% python3 -q
>>> import numpy as np
>>> import numpy.linalg as la
>>> np.set_printoptions(precision=2, suppress=True, linewidth=140)
>>> def rnd(a):
...     return np.round(a, 2) + 0
... 
>>> mat = np.array([[1, 2, 0, 2, 1, 5, 0],
...     [1, -4, 0, -4, 2, 4, 5],
...     [1, -2, 4, 2, 5, -4, -4],
...     [3, 2, -3, 2, 0, -1, 4],
...     [2, 5, -3, -3, 3, -4, 2],
...     [0, 6, 0, 6, -1, 1, -5]])
>>> # null space of dimension 2
>>> left, sigma, Vt = la.svd(mat)
>>> np.argmax(sigma[:-1] / (sigma[1:] + 1e-6)) + 1
np.int64(5)
>>> Y = left[:, :5] @ np.diag(sigma[:5]) @ Vt[:5]
>>> rnd(la.norm(mat - Y) / la.norm(mat))
np.float64(0.0)
>>> la.matrix_rank(Y)
np.int64(5)
>>> Y = np.array([[2, -8, -8, -2, -7, 6, -1],
...     [2, 5, -9, -4, 3, -2, 4],
...     [5, -9, 0, 3, 5, -3, 9]])
>>> F = Y.T @ Y
>>> F
array([[ 33, -51, -34,   3,  17,  -7,  51],
       [-51, 170,  19, -31,  26, -31, -53],
       [-34,  19, 145,  52,  29, -30, -28],
       [  3, -31,  52,  29,  17, -13,  13],
       [ 17,  26,  29,  17,  83, -63,  64],
       [ -7, -31, -30, -13, -63,  49, -41],
       [ 51, -53, -28,  13,  64, -41,  98]])
>>> np.allclose(F[:-1].T @ la.lstsq(F[:-1].T, F[-1])[0], F[-1])
True
>>> la.lstsq(F[:-1].T, F[-1])[2]
np.int32(3)
>>> np.unique(F.round(6), axis=0).shape
(7, 7)
>>> rnd(np.trace(la.pinv(F) @ F))
np.float64(3.0)
>>> print(F.sum(axis=1))
[  12   49  153   70  173 -136  104]
>>> F.sum(axis=0)
array([  12,   49,  153,   70,  173, -136,  104])
>>> rnd(la.svd(F, compute_uv=False))
array([242.27, 211.44, 153.29,   0.  ,   0.  ,   0.  ,   0.  ])
>>> left, sigma, Vt = la.svd(F)
>>> rnd(sigma)
array([242.27, 211.44, 153.29,   0.  ,   0.  ,   0.  ,   0.  ])
>>> Y = left[:, :3] @ np.diag(sigma[:3]) @ Vt[:3]
>>> print(rnd(Y))
[[ 33. -51. -34.   3.  17.  -7.  51.]
 [-51. 170.  19. -31.  26. -31. -53.]
 [-34.  19. 145.  52.  29. -30. -28.]
 [  3. -31.  52.  29.  17. -13.  13.]
 [ 17.  26.  29.  17.  83. -63.  64.]
 [ -7. -31. -30. -13. -63.  49. -41.]
 [ 51. -53. -28.  13.  64. -41.  98.]]
>>> rnd(la.norm(F - Y, 2)), rnd(sigma[3])
(np.float64(0.0), np.float64(0.0))
>>> la.matrix_rank(Y)
np.int64(3)
>>> rnd(np.abs(F - Y).max())
np.float64(0.0)
>>> Y = np.array([[0, 3, 2, 4, 2],
...     [5, 3, 3, 1, 0],
...     [3, 0, 3, 2, 0],
...     [5, 3, 3, 5, 1],
...     [3, 0, 0, 2, 4]])
>>> cent = np.array([[-3, 3], [-1, -2]])
>>> K = np.block([[Y, np.zeros((5, 2))], [np.zeros((2, 5)), cent]])
>>> print(K)
[[ 0.  3.  2.  4.  2.  0.  0.]
 [ 5.  3.  3.  1.  0.  0.  0.]
 [ 3.  0.  3.  2.  0.  0.  0.]
 [ 5.  3.  3.  5.  1.  0.  0.]
 [ 3.  0.  0.  2.  4.  0.  0.]
 [ 0.  0.  0.  0.  0. -3.  3.]
 [ 0.  0.  0.  0.  0. -1. -2.]]
>>> # 2 groups of indices that never mix
>>> rng = np.random.default_rng(163)
>>> labels = rng.permutation(7)
>>> labels
array([3, 2, 4, 5, 6, 0, 1])
>>> Y = K[labels][:, labels]
>>> print(np.diag(Y))
[ 5.  3.  4. -3. -2.  0.  3.]
>>> W0 = np.load("out19.npy")
>>> print(W0)
[[ 0.    1.7   0.    1.2   1.3 ]
 [ 1.88  1.9  -0.92 -2.4  -0.82]
 [ 1.8   1.9  -0.9  -2.4  -0.8 ]
 [-1.8   0.5   3.1   0.8  -0.3 ]
 [-0.2   0.5   1.6   0.    0.9 ]
 [ 1.2  -1.5   1.4   0.   -1.8 ]
 [-0.2  -0.4   1.8   1.6   0.2 ]]
>>> Y = np.c_[W0[:, :3] @ np.array([[2, 2, 3], [1, 4, 5], [4, 5, 0]]), np.array([2, -1, -5, -5, -3, -5, 0])]
>>> print(rnd(Y))
[[ 1.7   6.8   8.5   2.  ]
 [ 1.98  6.76 15.14 -1.  ]
 [ 1.9   6.7  14.9  -5.  ]
 [ 9.3  13.9  -2.9  -5.  ]
 [ 6.5   9.6   1.9  -3.  ]
 [ 6.5   3.4  -3.9  -5.  ]
 [ 6.4   7.   -2.6   0.  ]]
>>> la.matrix_rank(np.c_[W0, Y])
np.int64(6)
>>> rnd(la.norm(la.qr(W0)[0].T @ Y, axis=0) ** 2 / ((Y ** 2).sum(axis=0) + 1e-12))
array([1.  , 1.  , 1.  , 0.89])
>>> rnd(la.norm(Y - W0 @ la.lstsq(W0, Y)[0], axis=0))
array([0.  , 0.  , 0.  , 3.15])
>>> hat = Y @ la.solve(Y.T @ Y, Y.T)
>>> rnd(la.eigvalsh(hat))
array([0., 0., 0., 1., 1., 1., 1.])
>>> rnd(np.diag(hat))
array([0.47, 0.51, 0.69, 0.82, 0.2 , 0.78, 0.53])
>>> rnd(hat @ Y[:, 2])
array([ 8.5 , 15.14, 14.9 , -2.9 ,  1.9 , -3.9 , -2.6 ])
>>> f = np.array([2, 0])
>>> rnd(np.cross(W0[2, :3], W0[1, :3]))
array([-0.04, -0.04, -0.15])
>>> print(np.array([np.convolve(row, f, "same") for row in W0]))
[[ 0.    3.4   0.    2.4   2.6 ]
 [ 3.76  3.8  -1.84 -4.8  -1.64]
 [ 3.6   3.8  -1.8  -4.8  -1.6 ]
 [-3.6   1.    6.2   1.6  -0.6 ]
 [-0.4   1.    3.2   0.    1.8 ]
 [ 2.4  -3.    2.8   0.   -3.6 ]
 [-0.4  -0.8   3.6   3.2   0.4 ]]
>>> rnd(np.correlate(W0[2], W0[1], "full"))
array([-1.48, -5.88, -5.48,  5.8 , 14.24,  5.99, -5.52, -6.03, -1.5 ])
>>> print(np.polyval(f, W0[2]))
[ 3.6  3.8 -1.8 -4.8 -1.6]
>>> x = np.array([-1, 3, -1, 0, 3])
>>> y = W0 @ x
>>> rnd(la.pinv(W0) @ W0)
array([[1., 0., 0., 0., 0.],
       [0., 1., 0., 0., 0.],
       [0., 0., 1., 0., 0.],
       [0., 0., 0., 1., 0.],
       [0., 0., 0., 0., 1.]])
>>> rnd(y)
array([  9.  ,   2.28,   2.4 ,  -0.7 ,   2.8 , -12.5 ,  -2.2 ])
>>> y = y + 0.1 * rng.normal(size=7)
>>> rnd(y)
array([  9.24,   2.27,   2.61,  -0.61,   2.81, -12.49,  -2.11])
>>> beta, *_ = la.lstsq(W0, y)
>>> rnd(W0.T @ (y - W0 @ beta))
array([0., 0., 0., 0., 0.])
>>> rnd(la.norm(y - W0 @ beta))
np.float64(0.16)
>>> beta.round()
array([-1.,  3., -1.,  0.,  3.])
>>> hat = W0 @ la.solve(W0.T @ W0, W0.T)
>>> np.trace(hat)
np.float64(5.0)
>>> rnd(la.eigvalsh(hat))
array([0., 0., 1., 1., 1., 1., 1.])
>>> print(rnd(np.diag(hat)))
[0.82 0.49 0.48 0.99 0.96 0.82 0.43]
>>> rnd(hat @ W0[:, 2])
array([ 0.  , -0.92, -0.9 ,  3.1 ,  1.6 ,  1.4 ,  1.8 ])
>>> f = np.array([2, -2, 3]) + 0.5
>>> J = np.eye(3) - 2 * np.outer(f, f) / (f @ f)
>>> rnd(J)
array([[ 0.4 ,  0.36, -0.84],
       [ 0.36,  0.78,  0.51],
       [-0.84,  0.51, -0.18]])
>>> # equal to its transpose
>>> print(rnd(la.eigvalsh(J).min()))
-1.0
>>> print(np.all(la.eigvalsh(J) > 0))
False
>>> data = np.load("arr.npy")
>>> data
array([[-1,  2,  0,  1, -2, -2,  2],
       [-5,  6, -4,  1,  6, -2, 10]])
>>> f = np.array([0, 2, 2])
>>> np.convolve(data[0], f)
array([ 0, -2,  2,  4,  2, -2, -8,  0,  4])
>>> np.correlate(data[0], data[1], "full")
array([-10,  22, -10,  21, -16, -24,  30, -32,  24,  -7, -10,  22, -10])
>>> def softmax(z):
...     e = np.exp(z - z.max(axis=-1, keepdims=True))
...     return e / e.sum(axis=-1, keepdims=True)
... 
>>> print(rnd(softmax(10 * data[0])))
[0.  0.5 0.  0.  0.  0.  0.5]
>>> rnd(softmax(data[0]))
array([0.02, 0.39, 0.05, 0.14, 0.01, 0.01, 0.39])
>>> rnd(softmax(data[0] + 2))
array([0.02, 0.39, 0.05, 0.14, 0.01, 0.01, 0.39])
>>> scores = data @ data.T / np.sqrt(7)
>>> rnd(softmax(scores + np.triu(np.full(scores.shape, -np.inf), 1)))
array([[1., 0.],
       [0., 1.]])
>>> rnd(softmax(scores)[0] @ data)
array([-4.96,  5.96, -3.96,  1.  ,  5.92, -2.  ,  9.92])
>>> Y = data / la.norm(data, axis=1, keepdims=True)
>>> cov = Y @ Y.T
>>> (cov - 2 * np.eye(2)).round(6).argmax(axis=1)
array([1, 0])
>>> (np.abs(cov) > 0.9).astype(int)
array([[1, 0],
       [0, 1]])
>>> print(rnd(cov))
[[1.   0.48]
 [0.48 1.  ]]
>>> rnd(np.degrees(np.arccos(np.clip(cov[1, 0], -1, 1))))
np.float64(61.39)
